>>> import numpy as np
>>> np.set_printoptions(precision=3, suppress=True, linewidth=160, legacy="1.25")
>>> F = np.loadtxt("case0.csv", delimiter=",")
>>> print(F)
[[-3. -2.]
 [-1.  0.]
 [ 1.  2.]
 [ 3.  4.]]
>>> B = F / np.linalg.norm(F, axis=1, keepdims=True)
>>> G = B @ B.T
>>> G[0]
array([ 1.   ,  0.832, -0.868, -0.943])
>>> np.argwhere(np.triu(np.abs(G) > 0.95, 1))
array([[2, 3]])
>>> np.round(np.degrees(np.arccos(np.clip(G[0, 1], -1, 1))), 3)
33.69
>>> np.linalg.norm(B, axis=1)
array([1., 1., 1., 1.])
>>> G = F.T @ F
>>> np.diag(G)
array([20., 24.])
>>> np.linalg.matrix_rank(G)
2
>>> print(np.linalg.eigvalsh(G)[::-1])
[42.1  1.9]
>>> G
array([[20., 20.],
       [20., 24.]])
>>> np.allclose(G, G.T)
True
>>> (F @ F.T).shape
(4, 4)
>>> data = np.load("arr.npy")
>>> print(data)
[[ 0.18   0.164 -0.492  0.164 -0.82 ]
 [ 0.164  0.967  0.098 -0.033  0.164]
 [-0.492  0.098  0.705  0.098 -0.492]
 [ 0.164 -0.033  0.098  0.967  0.164]
 [-0.82   0.164 -0.492  0.164  0.18 ]]
>>> # keeps lengths
>>> np.linalg.svd(data, compute_uv=False)
array([1., 1., 1., 1., 1.])
>>> print(np.round(data @ data.T, 3) + 0)
[[1. 0. 0. 0. 0.]
 [0. 1. 0. 0. 0.]
 [0. 0. 1. 0. 0.]
 [0. 0. 0. 1. 0.]
 [0. 0. 0. 0. 1.]]
>>> x0 = np.array([3, -3, 2, 1, -3])
>>> y = data @ x0
>>> y
array([ 1.689, -2.738,  1.213,  1.262, -4.311])
>>> np.round(np.linalg.solve(data.T, data[3]), 3) + 0
array([0., 0., 0., 1., 0.])
>>> print(np.linalg.solve(data, data[:, 4]))
[-0.  0.  0.  0.  1.]
>>> np.linalg.solve(data, y)
array([ 3., -3.,  2.,  1., -3.])
>>> mat = np.load("run4.npy")
>>> mat
array([[ -0.968,  -0.25 ,  -1.204],
       [ 10.474,   2.62 ,  13.06 ],
       [  0.421,   0.099,   0.509],
       [ -2.079,  -0.515,  -2.568],
       [  5.628,   1.397,   6.987],
       [  6.363,   1.603,   7.947],
       [  1.277,   0.299,   1.593],
       [ -8.493,  -2.121, -10.642],
       [  2.151,   0.529,   2.661],
       [ -1.528,  -0.412,  -1.901],
       [  3.661,   0.948,   4.56 ],
       [ -7.752,  -1.951,  -9.66 ],
       [  1.201,   0.352,   1.556],
       [ -0.39 ,  -0.064,  -0.482],
       [  0.665,   0.177,   0.846],
       [ -0.317,  -0.084,  -0.419]])
>>> cent = mat[[1, 14]].astype(float)
>>> for _ in range(4):
...     z = np.linalg.norm(mat[:, None] - cent, axis=-1).argmin(axis=1)
...     cent = np.array([mat[z == j].mean(axis=0) for j in range(2)])
... 
>>> z
array([1, 0, 1, 1, 0, 0, 1, 1, 1, 1, 0, 1, 1, 1, 1, 1])
>>> cent
array([[ 6.532,  1.642,  8.139],
       [-1.318, -0.328, -1.643]])
>>> print(np.bincount(z))
[ 4 12]
>>> np.abs(cent[1] - cent[0]).argmax()
2
>>> cent[1] - cent[0]
array([-7.849, -1.97 , -9.781])
>>> rng = np.random.default_rng(4422)
>>> A = np.eye(5, dtype=int)[rng.permutation(5)] * np.array([-3, -3, 8, 9, -6])
>>> A
array([[ 0, -3,  0,  0,  0],
       [ 0,  0,  0,  9,  0],
       [ 0,  0,  0,  0, -6],
       [ 0,  0,  8,  0,  0],
       [-3,  0,  0,  0,  0]])
>>> x0 = np.array([-1, -1, -2, 2, 1])
>>> print(A @ (2 * x0))
[  6  36 -12 -32   6]
>>> A @ np.ones(5)
array([-3.,  9., -6.,  8., -3.])
>>> np.sign((A @ x0).round(6))
array([ 1,  1, -1, -1,  1])
>>> print((A * x0).sum(axis=1))
[  3  18  -6 -16   3]
>>> A * x0
array([[  0,   3,   0,   0,   0],
       [  0,   0,   0,  18,   0],
       [  0,   0,   0,   0,  -6],
       [  0,   0, -16,   0,   0],
       [  3,   0,   0,   0,   0]])
>>> A @ np.eye(5)[4]
array([ 0.,  0., -6.,  0.,  0.])
>>> B = np.linalg.inv(A)
>>> round(np.linalg.cond(A), 3)
3.0
>>> A @ B
array([[1., 0., 0., 0., 0.],
       [0., 1., 0., 0., 0.],
       [0., 0., 1., 0., 0.],
       [0., 0., 0., 1., 0.],
       [0., 0., 0., 0., 1.]])
>>> np.linalg.det(A) * B
array([[   0.,    0.,    0.,    0., 1296.],
       [1296.,    0.,    0.,    0.,    0.],
       [  -0.,   -0.,   -0., -486.,   -0.],
       [  -0., -432.,   -0.,   -0.,   -0.],
       [   0.,    0.,  648.,    0.,    0.]])
>>> np.round(np.linalg.det(A) * np.linalg.det(B), 3)
1.0
>>> round(float(np.linalg.slogdet(A)[0]), 3)
-1.0
>>> np.einsum("ij,ji->", A, A)
0
>>> print(np.linalg.eigvals(A))
[-5.223+0.j    -1.614+4.968j -1.614-4.968j  4.226+3.07j   4.226-3.07j ]
>>> np.kron(np.eye(2, dtype=int), A)
array([[ 0, -3,  0,  0,  0,  0,  0,  0,  0,  0],
       [ 0,  0,  0,  9,  0,  0,  0,  0,  0,  0],
       [ 0,  0,  0,  0, -6,  0,  0,  0,  0,  0],
       [ 0,  0,  8,  0,  0,  0,  0,  0,  0,  0],
       [-3,  0,  0,  0,  0,  0,  0,  0,  0,  0],
       [ 0,  0,  0,  0,  0,  0, -3,  0,  0,  0],
       [ 0,  0,  0,  0,  0,  0,  0,  0,  9,  0],
       [ 0,  0,  0,  0,  0,  0,  0,  0,  0, -6],
       [ 0,  0,  0,  0,  0,  0,  0,  8,  0,  0],
       [ 0,  0,  0,  0,  0, -3,  0,  0,  0,  0]])
>>> round(float(np.linalg.det(A.T)), 3)
-3888.0
>>> print(np.round(np.poly(A), 3) + 0)
[   1.    0.    0.    0.    0. 3888.]
>>> q = A.astype(float).copy()
>>> for j in range(5):
...     q[:, j] -= q[:, :j] @ (q[:, :j].T @ q[:, j])
...     q[:, j] /= np.linalg.norm(q[:, j])
... 
>>> print(q)
[[ 0. -1.  0.  0.  0.]
 [ 0.  0.  0.  1.  0.]
 [ 0.  0.  0.  0. -1.]
 [ 0.  0.  1.  0.  0.]
 [-1.  0.  0.  0.  0.]]
>>> print(q.T @ A)
[[3. 0. 0. 0. 0.]
 [0. 3. 0. 0. 0.]
 [0. 0. 8. 0. 0.]
 [0. 0. 0. 9. 0.]
 [0. 0. 0. 0. 6.]]
>>> arr = np.loadtxt("layer16.csv", delimiter=",")
>>> arr
array([[5., 0., 0., 4., 0., 4.],
       [0., 5., 4., 0., 4., 0.],
       [0., 4., 5., 0., 4., 0.],
       [4., 0., 0., 5., 0., 4.],
       [0., 4., 4., 0., 5., 0.],
       [4., 0., 0., 4., 0., 5.]])
>>> # 2 blocks once reordered
>>> print(round(float(np.linalg.det(arr)), 3))
169.0
>>> (arr != 0).astype(int)
array([[1, 0, 0, 1, 0, 1],
       [0, 1, 1, 0, 1, 0],
       [0, 1, 1, 0, 1, 0],
       [1, 0, 0, 1, 0, 1],
       [0, 1, 1, 0, 1, 0],
       [1, 0, 0, 1, 0, 1]])
>>> print((np.linalg.matrix_power((arr != 0) + (arr.T != 0) + np.eye(6), 6) > 0).astype(int))
[[1 0 0 1 0 1]
 [0 1 1 0 1 0]
 [0 1 1 0 1 0]
 [1 0 0 1 0 1]
 [0 1 1 0 1 0]
 [1 0 0 1 0 1]]
>>> x0 = np.array([-5, -4, 2, -3, 3, 0])
>>> y = arr @ x0
>>> y
array([-37.,   0.,   6., -35.,   7., -32.])
>>> np.round(np.linalg.solve(arr, y + arr[:, 0]), 3) + 0
array([-4., -4.,  2., -3.,  3.,  0.])
>>> np.round(np.linalg.solve(arr, arr[:, 3]), 3) + 0
array([0., 0., 0., 1., 0., 0.])
>>> print(np.round(np.linalg.solve(arr.T, arr[1]), 3) + 0)
[0. 1. 0. 0. 0. 0.]
>>> np.round(np.linalg.solve(arr, y), 3) + 0
array([-5., -4.,  2., -3.,  3.,  0.])
>>> round(float(np.linalg.norm(arr, 1)), 3), round(float(np.linalg.norm(arr, np.inf)), 3)
(13.0, 13.0)
>>> np.round(np.linalg.norm(arr) ** 2 / np.linalg.norm(arr, 2) ** 2, 3)
2.024
>>> print(np.round(np.linalg.norm(arr[1] - arr[3]), 3))
10.677
>>> round(np.linalg.norm(arr, 2), 3)
13.0
>>> arr[1] @ arr[3]
0.0
>>> np.round(np.linalg.norm(arr, "nuc"), 3)
30.0
>>> np.linalg.norm(arr, axis=0)
array([7.55, 7.55, 7.55, 7.55, 7.55, 7.55])
>>> x0 = np.ones(6)
>>> for _ in range(6):
...     x0 = arr @ x0
...     x0 /= np.linalg.norm(x0)
...     print(round(x0 @ arr @ x0, 3))
... 
13.0
13.0
13.0
13.0
13.0
13.0
>>> round(float(np.linalg.eigvalsh(arr)[-1]), 3)
13.0
>>> x0
array([0.408, 0.408, 0.408, 0.408, 0.408, 0.408])
>>> evals, vecs = np.linalg.eigh(arr)
>>> x0 = np.array([3, -2, 2, 0, 1, -2])
>>> round(float(x0 @ arr @ x0 / (x0 @ x0)), 3), round(evals[0], 3), evals[-1]
(1.364, 1.0, 13.0)
>>> np.round(vecs * np.abs(evals) @ vecs.T, 3) + 0
array([[5., 0., 0., 4., 0., 4.],
       [0., 5., 4., 0., 4., 0.],
       [0., 4., 5., 0., 4., 0.],
       [4., 0., 0., 5., 0., 4.],
       [0., 4., 4., 0., 5., 0.],
       [4., 0., 0., 4., 0., 5.]])
>>> np.linalg.eigvalsh(arr[1:, 1:])
array([ 1.,  1.,  1.,  9., 13.])
>>> np.round(vecs * np.sqrt(evals) @ vecs.T, 3) + 0
array([[1.869, 0.   , 0.   , 0.869, 0.   , 0.869],
       [0.   , 1.869, 0.869, 0.   , 0.869, 0.   ],
       [0.   , 0.869, 1.869, 0.   , 0.869, 0.   ],
       [0.869, 0.   , 0.   , 1.869, 0.   , 0.869],
       [0.   , 0.869, 0.869, 0.   , 1.869, 0.   ],
       [0.869, 0.   , 0.   , 0.869, 0.   , 1.869]])
>>> x0 @ arr @ x0
30.0
